% ipython --no-banner

In [1]: import numpy as np

In [2]: np.set_printoptions(suppress=True, linewidth=200)

In [3]: J = np.load("test19.npy")

In [4]: J
Out[4]: 
array([[ -0.4,  -2.1,   0.1,  -0.6,   0.3,   0.6,   0.6,   0.5,  -1.4,   0.3,  -0.3],
       [  1. ,   1.2,   1.3,   1.4,   1.2,  -0.6,   1.3,  -0.6,   0.5,   1.3,   0.3],
       [ -0.6,   0. ,   2. ,  -0.6,   0.5,   1.5,  -1.3,   0. ,  -0.3,   0.4,  -0.6],
       [  0.3,   0.3,  -0.7,   0.6,   0.6,   1.1,   1.3,   1. ,   0.3,  -1. ,   0.1],
       [ -0.4,  -0.2,  -0.7,   0.1,   0.7,   1.2,   0.2,   0.3,  -1.1,  -0.1,   1.6],
       [ -0.1,   1.1,   0.8,  -0.1,   1.3,   0.2,  -0.3,  -1.7,  -1.4,   0.5,  -2.1],
       [  2.1,   0.7,   0.7,  -0.3,  -0.8,   1.7,   1.5,   0.5,  -1.4,   0.1,  -0.8],
       [  0.6,   0.9,   0.6,   0.1,  -1.4,  -0.3,  -1.6,  -0.2,   0.5,   0.8,   1.3],
       [ 16. , -32. ,  20. , -48. ,  14. , -20. ,  -8. ,   4. ,  12. ,  -2. , -28. ],
       [  0.1,   0.5,   0.8,  -0.5,   0.3,  -0.6,  -0.6,   1.8,   0. ,   0.1,   1.5]])

In [5]: def softmax(z):
   ...:     e = np.exp(z - z.max(axis=-1, keepdims=True))
   ...:     return e / e.sum(axis=-1, keepdims=True)
   ...: 

In [6]: np.round(softmax(J[1]), 3)
Out[6]: array([0.095, 0.116, 0.129, 0.142, 0.116, 0.019, 0.129, 0.019, 0.058, 0.129, 0.047])

In [7]: np.round(softmax(10 * J[1]), 3) + 0
Out[7]: array([0.008, 0.057, 0.154, 0.418, 0.057, 0.   , 0.154, 0.   , 0.   , 0.154, 0.   ])

In [8]: att = J @ J.T / np.sqrt(11)

In [9]: np.round(softmax(att)[1] @ J, 3)
Out[9]: array([ 0.871,  1.06 ,  1.138,  1.067,  0.988, -0.332,  1.02 , -0.479,  0.237,  1.057,  0.157])

In [10]: m1 = np.load("arr.npy")

In [11]: m1
Out[11]: 
array([[ 0.3,  0.7,  0.9, -0.5, -0.4,  1.6,  1. , -1.3],
       [ 0.7,  0. , -0.9, -1.4, -1.3, -0.8, -2. ,  1.1],
       [ 1.5,  0.5,  0.7, -0.7, -0.6,  0.5,  1.3,  0.6],
       [-0.4, -1.2, -1.2, -0.1, -0.1,  1. , -2.1,  0.1],
       [-0.7, -1. ,  0.4, -0.4, -0.6,  1.2,  0.3, -1.1],
       [ 1. , -1.3, -1.2,  2.3,  1.8,  0.3,  0.4,  0. ],
       [ 0. ,  0.7,  0.9, -1.7, -0.2, -0.4, -1.9,  1. ],
       [ 0.8, -0.6,  2. , -1.3, -0.7,  1.4,  0.7,  1. ]])

In [12]: T = np.stack([m1, -1 * m1, m1[::-1]])

In [13]: T.sum(axis=0)
Out[13]: 
array([[ 0.8, -0.6,  2. , -1.3, -0.7,  1.4,  0.7,  1. ],
       [ 0. ,  0.7,  0.9, -1.7, -0.2, -0.4, -1.9,  1. ],
       [ 1. , -1.3, -1.2,  2.3,  1.8,  0.3,  0.4,  0. ],
       [-0.7, -1. ,  0.4, -0.4, -0.6,  1.2,  0.3, -1.1],
       [-0.4, -1.2, -1.2, -0.1, -0.1,  1. , -2.1,  0.1],
       [ 1.5,  0.5,  0.7, -0.7, -0.6,  0.5,  1.3,  0.6],
       [ 0.7,  0. , -0.9, -1.4, -1.3, -0.8, -2. ,  1.1],
       [ 0.3,  0.7,  0.9, -0.5, -0.4,  1.6,  1. , -1.3]])

In [14]: np.round(np.einsum("bij,cij->bc", T, T), 3)
Out[14]: 
array([[ 69.92, -69.92,  21.58],
       [-69.92,  69.92, -21.58],
       [ 21.58, -21.58,  69.92]])

In [15]: np.linalg.matrix_rank(T)
Out[15]: array([8, 8, 8])

In [16]: np.round(np.linalg.det(T), 3)
Out[16]: array([29.522, 29.522, 29.522])

In [17]: rng = np.random.default_rng(68)

In [18]: z = rng.permutation(8)

In [19]: z
Out[19]: array([6, 4, 5, 7, 1, 0, 2, 3])

In [20]: A2 = m1[z][:, z]

In [21]: round(float(np.linalg.det(A2)), 3), np.round(np.linalg.det(m1[z]), 3)
Out[21]: (29.522, np.float64(-29.522))

In [22]: np.diag(A2)
Out[22]: array([-1.9, -0.6,  0.3,  1. ,  0. ,  0.3,  0.7, -0.1])

In [23]: feats = np.loadtxt("x.csv", delimiter=",")

In [24]: feats
Out[24]: 
array([[ 0.2  ,  0.9  ,  0.9  , -0.8  , -0.7  ,  1.   ,  0.9  ,  1.1  ,  0.3  ,  0.4  , -0.2  ,  1.6  ,  0.4  , -0.4  ],
       [-0.2  ,  0.2  , -1.   ,  0.8  , -2.   , -0.4  ,  1.6  ,  0.5  ,  1.   ,  0.2  ,  0.5  ,  0.7  , -0.4  ,  0.2  ],
       [ 0.3  , -1.3  , -0.7  ,  0.2  ,  1.8  ,  0.7  , -1.   ,  1.3  ,  0.3  ,  0.7  ,  0.2  ,  0.2  ,  0.4  ,  0.1  ],
       [ 0.337, -1.331, -0.606,  0.235,  1.823,  0.908, -0.94 ,  1.423,  0.217,  0.68 ,  0.288,  0.227,  0.307,  0.049],
       [-0.6  ,  1.6  ,  0.7  , -0.2  ,  0.3  ,  0.   ,  0.5  , -0.3  , -0.8  ,  0.1  , -0.4  ,  0.   ,  0.3  , -0.6  ]])

In [25]: A2 = feats / np.sqrt((feats ** 2).mean(axis=1, keepdims=True))

In [26]: np.linalg.matrix_rank(feats - feats.mean(axis=1, keepdims=True))
Out[26]: np.int64(5)

In [27]: Uu, sig = np.linalg.svd(feats)
---------------------------------------------------------------------------
ValueError                                Traceback (most recent call last)
Cell In[27], line 1
----> 1 Uu, sig = np.linalg.svd(feats)

ValueError: too many values to unpack (expected 2)

In [28]: Uu, sig, Vh = np.linalg.svd(feats, full_matrices=False)

In [29]: np.round(Uu.T @ Uu, 3) + 0
Out[29]: 
array([[1., 0., 0., 0., 0.],
       [0., 1., 0., 0., 0.],
       [0., 0., 1., 0., 0.],
       [0., 0., 0., 1., 0.],
       [0., 0., 0., 0., 1.]])

In [30]: np.round(np.sqrt((sig ** 2).sum()), 3), np.round(np.linalg.norm(feats), 3)
Out[30]: (np.float64(6.667), np.float64(6.667))

In [31]: np.round(Uu.T @ feats @ Vh.T, 3) + 0
Out[31]: 
array([[4.836, 0.   , 0.   , 0.   , 0.   ],
       [0.   , 3.265, 0.   , 0.   , 0.   ],
       [0.   , 0.   , 2.972, 0.   , 0.   ],
       [0.   , 0.   , 0.   , 1.239, 0.   ],
       [0.   , 0.   , 0.   , 0.   , 0.192]])

In [32]: u, g = feats[4], feats[2]

In [33]: u @ g
Out[33]: np.float64(-3.33)

In [34]: pr = (u @ g) / (u @ u) * u

In [35]: np.round((g - pr) @ u, 3)
Out[35]: np.float64(-0.0)

In [36]: round(np.linalg.norm(u + g) ** 2 + np.linalg.norm(u - g) ** 2, 3)
Out[36]: np.float64(29.4)

In [37]: pr.round(3)
Out[37]: array([ 0.389, -1.037, -0.454,  0.13 , -0.194, -0.   , -0.324,  0.194,  0.518, -0.065,  0.259, -0.   , -0.194,  0.389])

In [38]: x0 = np.array([4, 6, 9, 6, 7, 7, 6, 9, 5, 9, 6, 4, 7, 5])

In [39]: h1 = np.maximum(feats @ x0, 0)

In [40]: np.flatnonzero(h1 > 1e-9)
Out[40]: array([0, 1, 2, 3, 4])

In [41]: K = np.loadtxt("block16.csv", delimiter=",")

In [42]: K
Out[42]: 
array([[ 3.989,  2.996, -2.02 ,  1.996,  2.012, -0.991,  4.97 , -0.987,  1.992,  5.057,  0.978, -2.023,  4.987,  4.02 ],
       [-0.047,  1.036,  1.993,  0.013, -1.981, -1.011,  0.99 , -2.99 , -1.014,  2.967, -1.02 , -1.006,  2.003,  1.991],
       [ 3.974,  7.03 ,  5.997,  0.009, -2.012, -2.995,  2.994, -4.976,  0.983,  9.021,  1.023,  1.013,  6.002,  2.024],
       [ 2.004,  0.988, -1.99 ,  2.991,  1.003,  0.968,  4.993, -0.984,  0.014,  3.018, -0.006, -3.017,  4.01 ,  4.992],
       [-5.998, -9.003, -5.998, -6.986, -3.036, -7.016, -7.031, -2.996, -0.984, -2.974, -6.039, -3.981, -4.983, -0.989],
       [10.017, 10.014, -0.029, 10.994,  9.024, 10.012, 11.999,  8.01 ,  3.993,  2.011,  9.02 ,  2.986,  7.012,  2.986]])

In [43]: np.argsort(-np.linalg.norm(K, axis=0).round(6), kind="stable")[:3]
Out[43]: array([6, 1, 3])

In [44]: round(float(np.linalg.norm(K, 2) / np.linalg.norm(K)), 3)
Out[44]: 0.868
